>>> import numpy as np
>>> np.set_printoptions(precision=1, suppress=True, linewidth=200)
>>> rnd = lambda a: np.round(a, 1) + 0
>>> W0 = np.loadtxt("run11.csv", delimiter=",")
>>> print(W0)
[[-1.  0. -1.]
 [ 1.  0.  1.]
 [ 2.  0.  2.]]
>>> U, sv, VT = np.linalg.svd(W0)
>>> print(rnd(sv))
[3.5 0.  0. ]
>>> out = U[:, :1] @ np.diag(sv[:1]) @ VT[:1]
>>> print(rnd(np.linalg.norm(W0 - out) / np.linalg.norm(W0)))
0.0
>>> print(rnd(np.abs(W0 - out).max()))
0.0
>>> print(rnd(out))
[[-1.  0. -1.]
 [ 1.  0.  1.]
 [ 2.  0.  2.]]
>>> rk = np.linalg.matrix_rank(out)
>>> print(rk)
1
>>> null = np.linalg.svd(out)[2][rk:].T
>>> print(null.shape)
(3, 2)
>>> print(np.linalg.matrix_rank(out.T @ out), np.linalg.matrix_rank(out @ out.T))
1 1
>>> print(rnd(out @ null))
[[0. 0.]
 [0. 0.]
 [0. 0.]]
>>> print(np.allclose(out @ null, 0))
True
>>> print(rnd(np.trace(np.linalg.pinv(W0) @ W0)))
1.0
>>> print(np.linalg.lstsq(W0[:-1].T, W0[-1])[2])
1
>>> print(np.allclose(W0[:-1].T @ np.linalg.lstsq(W0[:-1].T, W0[-1])[0], W0[-1]))
True
>>> print(rnd(np.linalg.det(W0)))
0.0
>>> assert W0 == W0.T
Traceback (most recent call last):
  File "<python-input-22>", line 1, in <module>
    assert W0 == W0.T
           ^^^^^^^^^^
ValueError: The truth value of an array with more than one element is ambiguous. Use a.any() or a.all()
>>> np.linalg.determinant(W0)
Traceback (most recent call last):
  File "<python-input-23>", line 1, in <module>
    np.linalg.determinant(W0)
    ^^^^^^^^^^^^^^^^^^^^^
AttributeError: module 'numpy.linalg' has no attribute 'determinant'
>>> print(rnd(np.sort(np.abs(np.linalg.eigvals(W0)))))
[0. 0. 1.]
>>> print(rnd(np.abs(np.linalg.eigvals(W0)).max()))
1.0
>>> out = np.array([[2, 4], [3, 0]])
>>> C = np.array([[3]])
>>> mat = np.block([[out, np.zeros((2, 1))], [np.zeros((1, 2)), C]])
>>> print(mat)
[[2. 4. 0.]
 [3. 0. 0.]
 [0. 0. 3.]]
>>> print(rnd(np.linalg.eigvals(mat)))
[ 4.6 -2.6  3. ]
>>> print(rnd(np.linalg.det(2 * mat)), rnd(np.linalg.det(mat)))
-288.0 -36.0
>>> rng = np.random.default_rng(4380)
>>> out = mat + rng.integers(-2, 3, (3, 1)) @ rng.integers(-2, 3, (1, 3))
>>> print(out)
[[2. 4. 0.]
 [3. 4. 2.]
 [0. 4. 5.]]
>>> print(np.linalg.matrix_rank(out - mat, tol=1e-8))
1
>>> print(np.abs(out - mat).sum(axis=1))
[0. 6. 6.]
>>> print(rnd(np.linalg.svd(out - mat, compute_uv=False)))
[6.3 0.  0. ]
>>> evals, V = np.linalg.eig(mat)
>>> print(rnd(np.sort(np.linalg.eigvals(mat @ mat))))
[ 6.8  9.  21.2]
>>> print(rnd(evals))
[ 4.6 -2.6  3. ]
>>> print(np.prod(evals))
-36.0
>>> print(rnd(np.sort(np.linalg.eigvals(mat.T))))
[-2.6  3.   4.6]
>>> J = np.loadtxt("sample8.csv", delimiter=",")
>>> print(J)
[[ 0.  2. -2.  1.]
 [-1.  2.  5. -5.]
 [ 0.  0. 12. -5.]
 [ 5.  3.  2.  9.]]
>>> print(np.einsum("ii->", J))
23.0
>>> print(rnd(np.linalg.eigvals(J).sum().real))
23.0
>>> q, V = np.linalg.qr(J[:, :3])[0], np.linalg.qr(J[:, 3:])[0]
>>> sv = np.linalg.svd(q.T @ V, compute_uv=False)
>>> print(rnd(sv))
[1.]
>>> print(rnd(np.degrees(np.arccos(sv.clip(0, 1)))))
[3.3]
>>> x = np.array([-1, -1, -1, 3])
>>> target = J @ x
>>> print(target)
[  3. -21. -27.  17.]
>>> print(rnd(np.linalg.solve(J, target + J[:, 0])))
[ 0. -1. -1.  3.]
>>> U, sv, VT = np.linalg.svd(J)
>>> print(rnd(sv))
[15.2 10.6  3.2  0.3]
>>> print(np.argmax(sv[:-1] / (sv[1:] + 1e-6)) + 1)
3
>>> out = U[:, :3] @ np.diag(sv[:3]) @ VT[:3]
>>> print(rnd(np.abs(J - out).max()))
0.2
>>> print(rnd(out))
[[ 0.2  2.  -2.   0.9]
 [-1.1  2.   5.  -4.9]
 [ 0.1  0.  12.  -5. ]
 [ 5.   3.   2.   9. ]]
>>> print(rnd(np.linalg.norm(J - out) / np.linalg.norm(J)))
0.0
>>> print(rnd(np.linalg.norm(J - out, 2)), rnd(sv[3]))
0.3 0.3
>>> X = np.array([[1, 0, 0], [0, 1, 0], [0, 0, 1]])
>>> print(X)
[[1 0 0]
 [0 1 0]
 [0 0 1]]
>>> print(np.allclose(X, X.T))
True
>>> print(np.linalg.matrix_power(X, 2))
[[1 0 0]
 [0 1 0]
 [0 0 1]]
>>> P = np.triu(np.array([[-1, 3, -3], [-1, 0, 2], [1, 3, 1]]), 1) + np.eye(3)
>>> out = P @ X @ np.linalg.inv(P)
>>> print(rnd(np.linalg.det(out)))
1.0
>>> print(out)
[[1. 0. 0.]
 [0. 1. 0.]
 [0. 0. 1.]]
>>> print(np.poly(out))
[ 1. -3.  3. -1.]
>>> print(P @ X - X @ P)
[[0. 0. 0.]
 [0. 0. 0.]
 [0. 0. 0.]]
>>> E = np.load("block14.npy")
>>> print(E)
[[  5.9  14.8   5.8  -4.5]
 [  7.4   6.2  -9.   10.7]
 [  6.3  -0.3 -13.2 -13.2]]
>>> print(E.shape)
(3, 4)
>>> print(rnd(E.mean(axis=0)))
[ 6.5  6.9 -5.5 -2.3]
>>> print(E.sum(axis=0))
[ 19.6  20.7 -16.4  -7. ]
>>> print(np.count_nonzero(E))
12
>>> print(rnd(np.diff(E, axis=0)))
[[  1.5  -8.6 -14.8  15.2]
 [ -1.1  -6.5  -4.2 -23.9]]
>>> out = E + rng.integers(-2, 3, (3, 2)) @ rng.integers(-2, 3, (2, 4))
>>> print(out)
[[ 11.9  10.8   5.8   1.5]
 [  7.4   7.2  -9.   10.7]
 [  4.3   1.7 -13.2 -15.2]]
>>> print(out - E)
[[ 6. -4.  0.  6.]
 [ 0.  1.  0.  0.]
 [-2.  2.  0. -2.]]
>>> print(np.linalg.matrix_rank(out - E, tol=1e-8))
2
>>> def softmax(z):
...     e = np.exp(z - z.max(axis=-1, keepdims=True))
...     return e / e.sum(axis=-1, keepdims=True)
... 
>>> print(rnd(softmax(10 * out[2])))
[1. 0. 0. 0.]
>>> print(rnd(softmax(out[2])))
[0.9 0.1 0.  0. ]
>>> print(rnd(softmax(out[2] + -3)))
[0.9 0.1 0.  0. ]
>>> print(rnd(softmax(out).sum(axis=1)))
[1. 1. 1.]
>>> att = out @ out.T / np.sqrt(4)
>>> print(softmax(att).round(6).argmax(axis=1))
[0 1 2]
>>> print(softmax(att)[2] @ out)
[  4.3   1.7 -13.2 -15.2]
>>> print(rnd(softmax(att)))
[[1. 0. 0.]
 [0. 1. 0.]
 [0. 0. 1.]]
>>> q, _ = np.linalg.qr(np.array([[-0.5, 1.0, 0.0],
...     [-0.3, -0.1, -1.2],
...     [-0.1, 0.2, -0.2],
...     [-1.4, -0.3, 0.5]]))
>>> K = q @ q.T
>>> print(rnd(K))
[[1.  0.  0.2 0. ]
 [0.  1.  0.1 0. ]
 [0.2 0.1 0.1 0. ]
 [0.  0.  0.  1. ]]
>>> r0, g = K[1], K[2]
>>> print(rnd(r0 @ g))
0.1
>>> p = (r0 @ g) / (r0 @ r0) * r0
>>> print(rnd(np.linalg.norm(r0 + g) ** 2 + np.linalg.norm(r0 - g) ** 2))
2.1
>>> print(rnd((g - p) @ r0))
0.0
>>> print(rnd(p))
[0.  0.1 0.  0. ]
>>> print(np.linalg.matrix_rank(np.outer(r0, g)))
1
>>> print(rnd(np.linalg.det(K[::-1])))
0.0
>>> print(rnd(np.linalg.det(2 * K)), rnd(np.linalg.det(K)))
0.0 0.0
>>> print(rnd(np.einsum("ij,ji->", K, K)))
3.0
>>> print(rnd(np.linalg.eigvals(K)))
[0. 1. 1. 1.]
>>> print(rnd(np.kron(np.eye(2, dtype=int), K)))
[[1.  0.  0.2 0.  0.  0.  0.  0. ]
 [0.  1.  0.1 0.  0.  0.  0.  0. ]
 [0.2 0.1 0.1 0.  0.  0.  0.  0. ]
 [0.  0.  0.  1.  0.  0.  0.  0. ]
 [0.  0.  0.  0.  1.  0.  0.2 0. ]
 [0.  0.  0.  0.  0.  1.  0.1 0. ]
 [0.  0.  0.  0.  0.2 0.1 0.1 0. ]
 [0.  0.  0.  0.  0.  0.  0.  1. ]]
>>> A = np.load("arr.npy")
>>> print(A)
[[6. 1. 1. 1.]
 [1. 6. 1. 1.]
 [1. 1. 6. 1.]
 [1. 1. 1. 6.]]
>>> evals, V = np.linalg.eig(A)
>>> print(rnd(A @ V[:, 0] - evals[0] * V[:, 0]))
[0. 0. 0. 0.]
>>> print(rnd(np.sort(np.linalg.eigvals(A.T))))
[5. 5. 5. 9.]
>>> print(rnd(evals))
[5. 9. 5. 5.]
>>> F = np.array([[3, 1, 0, 1], [4, 1, 1, 0], [4, 5, 3, 2], [1, 0, 5, 4]])
>>> U, sv = np.linalg.svd(F)
Traceback (most recent call last):
  File "<python-input-115>", line 1, in <module>
    U, sv = np.linalg.svd(F)
    ^^^^^
ValueError: too many values to unpack (expected 2)
>>> U, sv, VT = np.linalg.svd(F, full_matrices=False)
>>> print(np.abs(U[:, 0]).round(6).argmax())
2
>>> print(rnd(sv))
[9.6 5.1 2.5 1. ]
>>> print(np.allclose(U * sv @ VT, F))
True
>>> print(rnd(np.abs(VT[0])))
[0.6 0.5 0.5 0.4]
>>> print(np.einsum("ij,ji->", F, F))
75
>>> print(rnd(np.linalg.eigvals(F).sum().real))
11.0
